% ipython --no-banner

In [1]: import numpy as np

In [2]: from numpy import linalg as LA

In [3]: np.set_printoptions(suppress=True, linewidth=160)

In [4]: M = np.load("w.npy")

In [5]: M
Out[5]: 
array([[ 0.,  0.,  0.,  5., -3.],
       [ 0.,  0.,  0., -5., -5.],
       [ 0.,  0.,  0.,  4., -4.],
       [ 5., -5.,  4.,  0.,  0.],
       [-3., -5., -4.,  0.,  0.]])

In [6]: r = LA.matrix_rank(M)

In [7]: r
Out[7]: np.int64(4)

In [8]: null = LA.svd(M)[2][r:].T

In [9]: LA.matrix_rank(M.T @ M), LA.matrix_rank(M @ M.T)
Out[9]: (np.int64(4), np.int64(4))

In [10]: [int(LA.matrix_rank(M[:i])) for i in range(1, len(M) + 1)]
Out[10]: [1, 2, 2, 3, 4]

In [11]: null.shape
Out[11]: (5, 1)

In [12]: np.round(M @ null, 2) + 0
Out[12]: 
array([[0.],
       [0.],
       [0.],
       [0.],
       [0.]])

In [13]: [int(LA.matrix_rank(M[:, :j + 1])) for j in range(5)]
Out[13]: [1, 2, 2, 3, 4]

In [14]: np.round(null[:, 0] / null[np.abs(null[:, 0]).round(6).argmax(), 0], 2) + 0
Out[14]: array([ 1. ,  0.2, -1. ,  0. ,  0. ])

In [15]: [int(LA.matrix_rank(np.delete(M, i, axis=0))) for i in range(5)]
Out[15]: [4, 4, 4, 3, 3]

In [16]: np.allclose(M @ null, 0)
Out[16]: True

In [17]: np.round(null @ null.T, 2) + 0
Out[17]: 
array([[ 0.49,  0.1 , -0.49,  0.  ,  0.  ],
       [ 0.1 ,  0.02, -0.1 ,  0.  ,  0.  ],
       [-0.49, -0.1 ,  0.49,  0.  ,  0.  ],
       [ 0.  ,  0.  ,  0.  ,  0.  ,  0.  ],
       [ 0.  ,  0.  ,  0.  ,  0.  ,  0.  ]])

In [18]: ev, vecs = LA.eigh(M)

In [19]: np.abs(vecs[:, -1]).round(6).argmax()
Out[19]: np.int64(3)

In [20]: np.round(LA.eigvalsh(M @ M), 2) + 0
Out[20]: array([ 0., 48., 48., 68., 68.])

In [21]: np.round(vecs @ np.diag(ev) @ vecs.T, 2) + 0
Out[21]: 
array([[ 0.,  0.,  0.,  5., -3.],
       [ 0.,  0.,  0., -5., -5.],
       [ 0.,  0.,  0.,  4., -4.],
       [ 5., -5.,  4.,  0.,  0.],
       [-3., -5., -4.,  0.,  0.]])

In [22]: np.round(LA.svd(M, compute_uv=False), 2) + 0
Out[22]: array([8.25, 8.25, 6.93, 6.93, 0.  ])

In [23]: ev.sum(), np.trace(M)
Out[23]: (np.float64(0.0), np.float64(0.0))

In [24]: ev.round(2) + 0
Out[24]: array([-8.25, -6.93,  0.  ,  6.93,  8.25])

In [25]: (ev > 1e-8).sum(), (ev < -1e-8).sum()
Out[25]: (np.int64(2), np.int64(2))

In [26]: left, sigma, Vh = LA.svd(M)

In [27]: vecs = Vh[:(sigma > 1e-8).sum()]

In [28]: rng = np.random.default_rng(74378)

In [29]: x0 = M[3] + 4 * M[2] + rng.integers(2) * np.eye(5)[0]

In [30]: x0
Out[30]: array([  5.,  -5.,   4.,  16., -16.])

In [31]: np.round(vecs.T @ vecs, 2) + 0
Out[31]: 
array([[ 0.51, -0.1 ,  0.49,  0.  ,  0.  ],
       [-0.1 ,  0.98,  0.1 ,  0.  ,  0.  ],
       [ 0.49,  0.1 ,  0.51,  0.  ,  0.  ],
       [ 0.  ,  0.  ,  0.  ,  1.  ,  0.  ],
       [ 0.  ,  0.  ,  0.  ,  0.  ,  1.  ]])

In [32]: LA.matrix_rank(np.vstack([M, x0]))
Out[32]: np.int64(4)

In [33]: round(LA.norm(x0 - vecs.T @ vecs @ x0), 2)
Out[33]: np.float64(0.0)

In [34]: np.allclose(vecs.T @ vecs @ x0, x0)
Out[34]: True

In [35]: np.round(np.diag(vecs.T @ vecs), 2)
Out[35]: array([0.51, 0.98, 0.51, 1.  , 1.  ])

In [36]: P = np.triu(np.array([[2, 2, 1, 0, 3],
    ...:     [1, 2, 2, 1, 3],
    ...:     [1, 2, 2, 2, 1],
    ...:     [3, 2, 1, 1, 1],
    ...:     [3, 0, 2, 1, 3]]), 1) + np.eye(5)

In [37]: out = P @ M @ LA.inv(P)

In [38]: out
Out[38]: 
array([[ -9.,   3.,  -9.,  14.,  -4.],
       [ -4., -12.,  20., -25.,  40.],
       [  7., -29.,  55., -77.,  84.],
       [  2., -14.,  26., -38.,  48.],
       [ -3.,   1.,  -3.,   5.,   4.]])

In [39]: np.trace(out), np.trace(M)
Out[39]: (np.float64(0.0), np.float64(0.0))

In [40]: np.round(np.poly(out), 2) + 0
Out[40]: array([   1.,    0., -116.,    0., 3264.,    0.])

In [41]: W0 = np.load("m.npy")

In [42]: W0
Out[42]: 
array([[ 1, -3,  0,  1,  2],
       [ 0,  0, -1,  0, -2],
       [ 2, -6, -2,  2,  1],
       [ 2, -3,  2,  1, -1],
       [ 2, -6, -2,  2,  0],
       [ 0, -3,  0,  1,  2],
       [ 1, -3,  2,  1, -2],
       [-2, -3,  1,  1,  2],
       [ 2, -6,  2,  2, -1],
       [ 0,  6,  1, -2, -2]])

In [43]: round(LA.norm(W0, 1), 2), round(float(LA.norm(W0, np.inf)), 2)
Out[43]: (np.float64(39.0), 13.0)

In [44]: round(float(LA.norm(W0, "nuc")), 2)
Out[44]: 27.56

In [45]: round(float(LA.norm(W0) ** 2 / LA.norm(W0, 2) ** 2), 2)
Out[45]: 1.27

In [46]: round(float(LA.norm(W0, 2)), 2)
Out[46]: 14.9

In [47]: data = np.maximum(np.array([[-1, 6],
    ...:     [-6, 0],
    ...:     [1, -6],
    ...:     [-2, -5],
    ...:     [2, -5],
    ...:     [-7, 6],
    ...:     [-4, -4],
    ...:     [-7, 0],
    ...:     [8, -3],
    ...:     [-5, -9],
    ...:     [9, 7],
    ...:     [-8, -3],
    ...:     [-8, -5],
    ...:     [5, 9],
    ...:     [-7, 4],
    ...:     [-2, -7],
    ...:     [1, -8],
    ...:     [-8, 8],
    ...:     [-4, 6],
    ...:     [7, 2],
    ...:     [-9, 3],
    ...:     [8, 4],
    ...:     [2, 9],
    ...:     [2, 6],
    ...:     [-9, 9],
    ...:     [4, -8],
    ...:     [-8, 5],
    ...:     [3, 9],
    ...:     [-4, -5],
    ...:     [-3, -8],
    ...:     [-3, 3]]) @ np.array([[1, 2, 4], [3, 4, 0]]) + np.array([1, 2, 0]), 0)

In [48]: data
Out[48]: 
array([[18, 24,  0],
       [ 0,  0,  0],
       [ 0,  0,  4],
       [ 0,  0,  0],
       [ 0,  0,  8],
       [12, 12,  0],
       [ 0,  0,  0],
       [ 0,  0,  0],
       [ 0,  6, 32],
       [ 0,  0,  0],
       [31, 48, 36],
       [ 0,  0,  0],
       [ 0,  0,  0],
       [33, 48, 20],
       [ 6,  4,  0],
       [ 0,  0,  0],
       [ 0,  0,  4],
       [17, 18,  0],
       [15, 18,  0],
       [14, 24, 28],
       [ 1,  0,  0],
       [21, 34, 32],
       [30, 42,  8],
       [21, 30,  8],
       [19, 20,  0],
       [ 0,  0, 16],
       [ 8,  6,  0],
       [31, 44, 12],
       [ 0,  0,  0],
       [ 0,  0,  0],
       [ 7,  8,  0]])

In [49]: # rows 1 and 3 are equal

In [50]: x0 = np.array([3, 2, 1])

In [51]: rhs = data @ x0

In [52]: np.round(LA.pinv(data) @ data, 2) + 0
Out[52]: 
array([[1., 0., 0.],
       [0., 1., 0.],
       [0., 0., 1.]])

In [53]: rhs
Out[53]: 
array([102,   0,   4,   0,   8,  60,   0,   0,  44,   0, 225,   0,   0, 215,  26,   0,   4,  87,  81, 118,   3, 163, 182, 131,  97,  16,  36, 193,   0,   0,
        37])

In [54]: np.round(LA.solve(data.T @ data, data.T @ rhs), 2)
Out[54]: array([3., 2., 1.])

In [55]: rhs = rhs + 0.02 * rng.normal(size=31)

In [56]: rhs.round(2)
Out[56]: 
array([101.99,   0.01,   4.  ,   0.02,   8.03,  60.02,  -0.03,   0.01,  44.01,   0.03, 224.99,  -0.03,  -0.01, 215.  ,  26.02,  -0.03,   4.02,  87.  ,  81.02,
       118.  ,   2.97, 162.99, 182.01, 130.99,  96.99,  15.97,  36.03, 193.02,   0.01,   0.01,  36.98])

In [57]: c, *_ = LA.lstsq(data, rhs)

In [58]: [round(float(LA.norm(LA.solve(data.T @ data + lam * np.eye(3), data.T @ rhs))), 2) for lam in (0, 1, 10, 100)]
Out[58]: [3.74, 3.73, 3.66, 3.52]

In [59]: c.round(2)
Out[59]: array([3., 2., 1.])

In [60]: np.round(data.T @ (rhs - data @ c), 2) + 0
Out[60]: array([0., 0., 0.])

In [61]: c.round()
Out[61]: array([3., 2., 1.])

In [62]: t = np.radians(120)

In [63]: R = np.eye(3)

In [64]: R[0, 0] = R[1, 1] = np.cos(t)

In [65]: R[0, 1], R[1, 0] = -np.sin(t), np.sin(t)

In [66]: R.round(2)
Out[66]: 
array([[-0.5 , -0.87,  0.  ],
       [ 0.87, -0.5 ,  0.  ],
       [ 0.  ,  0.  ,  1.  ]])

In [67]: out = data @ R.T

In [68]: round(LA.det(R), 2), round(np.trace(R), 2)
Out[68]: (np.float64(1.0), np.float64(0.0))

In [69]: np.allclose(data @ data.T, out @ out.T)
Out[69]: True

In [70]: np.round(LA.svd(data, compute_uv=False), 2), np.round(LA.svd(out, compute_uv=False), 2)
Out[70]: (array([148.27,  49.69,   6.36]), array([148.27,  49.69,   6.36]))

In [71]: np.round(np.abs(out - data).max(axis=0), 2)
Out[71]: array([91.07, 45.15,  0.  ])
